% ipython --no-banner

In [1]: import numpy as np

In [2]: np.set_printoptions(suppress=True, linewidth=140)

In [3]: def rnd(a):
   ...:     return np.round(a, 1) + 0
   ...: 

In [4]: F = np.load("arr.npy")

In [5]: print(F)
[[ 19  -2   1  -3]
 [ -2  10  10 -14]
 [  1  10  28 -15]
 [ -3 -14 -15  23]]

In [6]: print(rnd(np.linalg.norm(F) ** 2 / np.linalg.norm(F, 2) ** 2))
1.2

In [7]: rnd(np.linalg.norm(F, axis=0))
Out[7]: array([19.4, 20. , 33.3, 31. ])

In [8]: B = F / np.sqrt((F ** 2).mean(axis=1, keepdims=True))

In [9]: print(np.linalg.matrix_rank(B) == np.linalg.matrix_rank(F))
True

In [10]: print(rnd(np.linalg.norm(B, axis=1)))
[2. 2. 2. 2.]

In [11]: B[1]
Out[11]: array([-0.2,  1. ,  1. , -1.4])

In [12]: rnd(F - F.mean(axis=1, keepdims=True))
Out[12]: 
array([[ 15.2,  -5.8,  -2.8,  -6.8],
       [ -3. ,   9. ,   9. , -15. ],
       [ -5. ,   4. ,  22. , -21. ],
       [ -0.8, -11.8, -12.8,  25.2]])

In [13]: ev, vecs = np.linalg.eigh(F)

In [14]: rnd(vecs.T @ F @ vecs)
Out[14]: 
array([[ 0.5,  0. ,  0. ,  0. ],
       [ 0. , 11.8,  0. ,  0. ],
       [ 0. ,  0. , 19.5,  0. ],
       [ 0. ,  0. ,  0. , 48.2]])

In [15]: rnd(vecs @ np.diag(ev) @ vecs.T)
Out[15]: 
array([[ 19.,  -2.,   1.,  -3.],
       [ -2.,  10.,  10., -14.],
       [  1.,  10.,  28., -15.],
       [ -3., -14., -15.,  23.]])

In [16]: rnd(np.linalg.eigvalsh(F @ F))
Out[16]: array([   0.2,  140. ,  380.2, 2323.6])

In [17]: rnd(ev.sum()), np.trace(F)
Out[17]: (np.float64(80.0), np.int64(80))

In [18]: rnd(ev)
Out[18]: array([ 0.5, 11.8, 19.5, 48.2])

In [19]: rnd(np.linalg.svd(F, compute_uv=False))
Out[19]: array([48.2, 19.5, 11.8,  0.5])

In [20]: [round(float(x), 1) for x in np.linalg.svd(F, compute_uv=False)[:3]]
Out[20]: [48.2, 19.5, 11.8]

In [21]: np.argsort(-np.linalg.norm(F, axis=0).round(6), kind="stable")[:3]
Out[21]: array([2, 3, 1])

In [22]: rnd(np.linalg.norm(F, 2) / np.linalg.norm(F))
Out[22]: np.float64(0.9)

In [23]: F.reshape(-1, 2)
Out[23]: 
array([[ 19,  -2],
       [  1,  -3],
       [ -2,  10],
       [ 10, -14],
       [  1,  10],
       [ 28, -15],
       [ -3, -14],
       [-15,  23]])

In [24]: T = F.reshape(4, 2, -1)

In [25]: np.einsum("ihd,ihd->ih", T, T)
Out[25]: 
array([[ 365,   10],
       [ 104,  296],
       [ 101, 1009],
       [ 205,  754]])

In [26]: print(T.shape)
(4, 2, 2)

In [27]: T.transpose(1, 0, 2)
Out[27]: 
array([[[ 19,  -2],
        [ -2,  10],
        [  1,  10],
        [ -3, -14]],

       [[  1,  -3],
        [ 10, -14],
        [ 28, -15],
        [-15,  23]]])

In [28]: np.einsum("ihd,jhd->hij", T, T).shape
Out[28]: (2, 4, 4)
